$ ipython --no-banner

In [1]: import numpy as np

In [2]: from numpy import linalg as LA

In [3]: np.set_printoptions(precision=3, suppress=True, linewidth=160)

In [4]: data = np.load("m.npy")

In [5]: print(data)
[[5. 1. 1. 1. 1. 1. 1. 1. 1. 1. 1.]
 [1. 5. 1. 1. 1. 1. 1. 1. 1. 1. 1.]
 [1. 1. 5. 1. 1. 1. 1. 1. 1. 1. 1.]
 [1. 1. 1. 5. 1. 1. 1. 1. 1. 1. 1.]
 [1. 1. 1. 1. 5. 1. 1. 1. 1. 1. 1.]
 [1. 1. 1. 1. 1. 5. 1. 1. 1. 1. 1.]
 [1. 1. 1. 1. 1. 1. 5. 1. 1. 1. 1.]
 [1. 1. 1. 1. 1. 1. 1. 5. 1. 1. 1.]
 [1. 1. 1. 1. 1. 1. 1. 1. 5. 1. 1.]
 [1. 1. 1. 1. 1. 1. 1. 1. 1. 5. 1.]
 [1. 1. 1. 1. 1. 1. 1. 1. 1. 1. 5.]]

In [6]: # symmetric, so the eigenvalues are real

In [7]: blk = np.stack([data, -3 * data, data[::-1]])

In [8]: print(blk.shape)
(3, 11, 11)

In [9]: print(LA.matrix_rank(blk.reshape(3, -1)))
2

In [10]: print(blk.sum(axis=0))
[[-9. -1. -1. -1. -1. -1. -1. -1. -1. -1.  3.]
 [-1. -9. -1. -1. -1. -1. -1. -1. -1.  3. -1.]
 [-1. -1. -9. -1. -1. -1. -1. -1.  3. -1. -1.]
 [-1. -1. -1. -9. -1. -1. -1.  3. -1. -1. -1.]
 [-1. -1. -1. -1. -9. -1.  3. -1. -1. -1. -1.]
 [-1. -1. -1. -1. -1. -5. -1. -1. -1. -1. -1.]
 [-1. -1. -1. -1.  3. -1. -9. -1. -1. -1. -1.]
 [-1. -1. -1.  3. -1. -1. -1. -9. -1. -1. -1.]
 [-1. -1.  3. -1. -1. -1. -1. -1. -9. -1. -1.]
 [-1.  3. -1. -1. -1. -1. -1. -1. -1. -9. -1.]
 [ 3. -1. -1. -1. -1. -1. -1. -1. -1. -1. -9.]]

In [11]: rng = np.random.default_rng(104)

In [12]: Y = data + rng.integers(-2, 3, (11, 1)) @ rng.integers(-2, 3, (1, 11))

In [13]: print(Y)
[[ 6.  0.  2.  0.  1.  3.  2.  0.  3.  0. -1.]
 [ 3.  3.  3. -1.  1.  5.  3. -1.  5. -1. -3.]
 [ 0.  2.  4.  2.  1. -1.  0.  2. -1.  2.  3.]
 [ 2.  0.  2.  4.  1.  3.  2.  0.  3.  0. -1.]
 [ 0.  2.  0.  2.  5. -1.  0.  2. -1.  2.  3.]
 [ 0.  2.  0.  2.  1.  3.  0.  2. -1.  2.  3.]
 [-1.  3. -1.  3.  1. -3.  3.  3. -3.  3.  5.]
 [-1.  3. -1.  3.  1. -3. -1.  7. -3.  3.  5.]
 [ 2.  0.  2.  0.  1.  3.  2.  0.  7.  0. -1.]
 [ 0.  2.  0.  2.  1. -1.  0.  2. -1.  6.  3.]
 [-1.  3. -1.  3.  1. -3. -1.  3. -3.  3.  9.]]

In [14]: print(LA.matrix_rank(Y - data, tol=1e-8))
1

In [15]: mat = np.loadtxt("case9.csv", delimiter=",")

In [16]: print(mat)
[[-3.002 -2.02  -0.016  0.995 -1.003  1.     1.975 -1.028  3.024]
 [-3.024 -1.99  -0.032  0.971 -1.009  0.949  1.955 -1.01   3.012]
 [-2.958 -1.972  0.003  0.996 -1.008  1.015  2.044 -1.01   3.029]
 [-2.933 -2.031  0.002  0.984 -0.989  0.999  1.976 -0.99   3.044]
 [-3.03  -1.982  0.013  0.996 -0.969  1.004  2.015 -0.935  2.982]
 [-2.984 -2.    -0.033  0.993 -1.016  0.999  2.007 -1.009  2.99 ]
 [-3.03  -2.002  0.014  0.971 -0.984  1.003  2.003 -0.996  2.994]
 [-2.997 -1.981  0.03   0.975 -0.976  1.009  1.99  -1.014  3.005]
 [-2.978 -1.999 -0.027  1.01  -0.996  1.014  2.011 -0.995  3.017]
 [-2.976 -2.009 -0.005  1.01  -0.985  0.987  2.022 -1.01   2.996]
 [-3.013 -1.99   0.032  0.98  -1.005  0.98   2.001 -1.006  3.005]
 [-3.017 -2.001 -0.002  1.002 -1.027  0.98   2.025 -0.951  3.009]
 [-2.982 -1.984  0.017  1.031 -0.99   0.99   1.985 -1.009  3.011]
 [-2.972 -2.013 -0.023  1.002 -1.013  0.996  2.017 -0.961  2.982]
 [-3.036 -2.001 -0.034 -0.02  -3.017  1.004 -3.001 -2.038 -1.009]
 [-3.01  -2.015 -0.022  0.039 -3.011  1.026 -2.982 -1.998 -0.993]
 [-3.01  -2.004  0.025  0.01  -3.018  0.998 -3.04  -2.017 -1.038]
 [-3.024 -1.982 -0.008  0.026 -2.965  1.    -2.994 -1.973 -1.012]
 [-3.005 -2.023 -0.018 -0.004 -3.024  0.98  -3.036 -2.021 -1.035]
 [-3.    -2.012 -0.01   0.001 -3.023  0.997 -3.004 -2.013 -1.018]
 [-3.014 -1.999  0.008 -0.016 -2.988  0.998 -3.02  -2.003 -0.981]
 [-3.002 -2.006 -0.015  0.005 -3.008  0.986 -2.983 -2.002 -1.008]
 [-3.006 -2.02  -0.011 -0.009 -3.027  0.986 -2.99  -2.002 -1.013]
 [-3.021 -1.982  0.002 -0.012 -3.009  1.02  -3.006 -2.008 -1.004]
 [-2.997 -2.028  0.024 -0.014 -2.993  0.993 -2.972 -1.992 -0.997]
 [-2.967 -1.97   0.    -0.026 -3.003  0.997 -3.03  -1.992 -1.034]
 [-3.005 -1.992  0.021  0.037 -2.985  0.994 -3.021 -1.992 -0.993]
 [-3.007 -2.042  0.011  0.022 -2.983  1.026 -3.013 -1.973 -1.009]
 [-0.995 -0.998 -0.969  2.994 -2.961  0.964 -1.976 -2.005  2.967]
 [-0.98  -1.013 -0.99   2.983 -2.985  1.007 -2.009 -1.99   2.971]
 [-1.009 -1.01  -1.003  2.995 -3.037  1.013 -1.999 -2.013  2.999]
 [-0.999 -1.027 -0.982  2.945 -2.983  1.043 -1.987 -2.005  3.028]
 [-1.004 -1.007 -1.031  3.014 -2.985  1.    -1.965 -1.995  2.987]
 [-1.006 -1.024 -0.974  2.995 -2.97   1.033 -1.997 -2.009  3.002]
 [-0.987 -0.998 -0.973  2.946 -2.983  0.999 -1.971 -2.028  3.008]
 [-0.995 -0.972 -0.963  2.99  -3.001  0.968 -1.989 -2.014  2.978]
 [-0.976 -1.039 -1.005  3.019 -3.025  0.976 -1.977 -2.046  2.983]
 [-0.996 -1.003 -0.998  2.978 -2.976  1.028 -1.991 -1.997  2.965]
 [-0.974 -0.976 -1.027  2.988 -2.994  0.978 -1.972 -1.992  3.006]
 [-0.984 -1.015 -1.01   2.991 -3.014  0.987 -1.991 -1.999  2.974]
 [-0.983 -1.004 -0.982  2.993 -2.976  1.014 -2.014 -1.975  3.003]
 [-1.014 -0.972 -0.971  2.991 -2.992  0.968 -2.009 -1.998  2.989]]

In [17]: Y = mat + rng.integers(-2, 3, (42, 3)) @ rng.integers(-2, 3, (3, 9))

In [18]: print(Y)
[[-2.002  0.98   0.984 -0.005 -2.003  0.    -1.025 -1.028  3.024]
 [ 1.976  5.01   3.968  5.971  4.991 -3.051  1.955 -5.01   1.012]
 [ 2.042 -0.972  1.003 -0.004  1.992  0.015  2.044  0.99  -4.971]
 [-4.933 -8.031 -2.998 -3.016 -3.989  3.999  2.976  3.01   1.044]
 [-2.03  -0.982  0.013 -2.004 -2.969  1.004 -0.985  1.065  0.982]
 [-1.984 -3.    -0.033  1.993  0.984  0.999  4.007 -1.009  0.99 ]
 [-1.03   3.998  2.014 -1.029 -2.984 -0.997 -3.997 -0.996  2.994]
 [-1.997  1.019  1.03  -0.025 -1.976  0.009 -1.01  -1.014  3.005]
 [ 0.022 -0.999 -0.027 -3.99  -2.996  1.014 -1.989  3.005 -2.983]
 [-0.976 -8.009 -2.005 -0.99   1.015  2.987  6.022  2.99  -5.004]
 [-0.013 -4.99  -0.968 -2.02  -0.005  1.98   3.001  2.994 -4.995]
 [-1.017 -4.001 -1.002 -2.998 -2.027  1.98   1.025  3.049 -2.991]
 [-3.982 -0.984  1.017  6.031  2.01  -0.01   4.985 -5.009  7.011]
 [ 1.028 -2.013  0.977  3.002  3.987 -0.004  5.017 -0.961 -3.018]
 [-3.036 -8.001 -2.034 -0.02  -1.017  3.004  1.999 -0.038 -5.009]
 [-2.01  -3.015 -1.022 -4.961 -6.011  2.026 -5.982  2.002 -4.993]
 [-7.01  -2.004 -0.975 -1.99  -8.018  1.998 -6.04  -2.017  4.962]
 [ 0.976 -1.982 -0.008 -3.974 -2.965  1.    -4.994  2.027 -9.012]
 [-1.005 -4.023 -1.018 -4.004 -4.024  1.98  -4.036  1.979 -7.035]
 [-7.    -2.012 -1.01  -1.999 -8.023  1.997 -6.004 -2.013  4.982]
 [-6.014 -8.999 -2.992 -1.016 -3.988  3.998  0.98  -0.003 -0.981]
 [-0.002  2.994  1.985 -0.995 -3.008 -1.014 -6.983 -2.002 -3.008]
 [-6.006 -7.02  -2.011  0.991 -3.027  2.986  1.01  -2.002  0.987]
 [-6.021 -0.982  0.002  0.988 -5.009  1.02  -4.006 -4.008  4.996]
 [-0.997 -2.028  1.024  3.986  2.007 -0.007  1.028 -3.992 -2.997]
 [-6.967 -7.97  -3.    -2.026 -6.003  3.997 -1.03   0.008  0.966]
 [-2.005  1.008  1.021 -0.963 -3.985 -0.006 -6.021 -1.992 -0.993]
 [-0.007 -1.042  1.011  1.022  0.017  0.026 -2.013 -1.973 -5.009]
 [-4.995  3.002  0.031  4.994 -5.961 -0.036 -4.976 -6.005 12.967]
 [ 3.02   0.987  0.01   0.983 -1.985  0.007 -4.009  0.01  -3.029]
 [ 1.991  1.99   0.997  5.995  0.963 -0.987 -0.999 -4.013  0.999]
 [-0.999  4.973  1.018  2.945 -4.983 -0.957 -6.987 -4.005  7.028]
 [-0.004  5.993  1.969  6.014 -1.985 -2.    -4.965 -5.995  6.987]
 [-2.006 -4.024 -2.974 -2.005 -6.97   3.033 -3.997  1.991  1.002]
 [ 2.013  2.002  0.027 -0.054 -3.983 -0.001 -5.971 -0.028 -0.992]
 [ 4.005  0.028  0.037  1.99  -0.001 -0.032 -1.989 -0.014 -5.022]
 [ 2.024 -2.039 -1.005  2.019 -1.025  0.976 -0.977 -0.046 -3.017]
 [ 0.004 -0.003 -0.998 -0.022 -4.976  1.028 -4.991  0.003  0.965]
 [-3.974  2.024 -0.027  5.988 -3.994 -0.022 -2.972 -5.992 11.006]
 [ 3.016  2.985  1.99   8.991  3.986 -2.013  1.009 -5.999  0.974]
 [-0.983  0.996  0.018  4.993 -1.976  0.014 -2.014 -3.975  5.003]
 [-4.014  0.028 -0.971  3.991 -4.992  0.968 -3.009 -3.998  8.989]]

In [19]: print(np.abs(Y - mat).sum(axis=1))
[11. 37. 22. 28. 14.  9. 22. 11. 25. 32. 25. 22. 23. 22. 23. 23. 22. 22. 22. 22. 24. 19. 19. 16. 21. 27. 11. 15. 32. 21. 22. 23. 29. 25. 22. 22. 16. 14. 25.
 36. 11. 16.]

In [20]: print(LA.matrix_rank(Y - mat, tol=1e-8))
3

In [21]: print(np.round(LA.svd(Y - mat, compute_uv=False), 3) + 0)
[39.857 33.579 27.475  0.     0.     0.     0.     0.     0.   ]
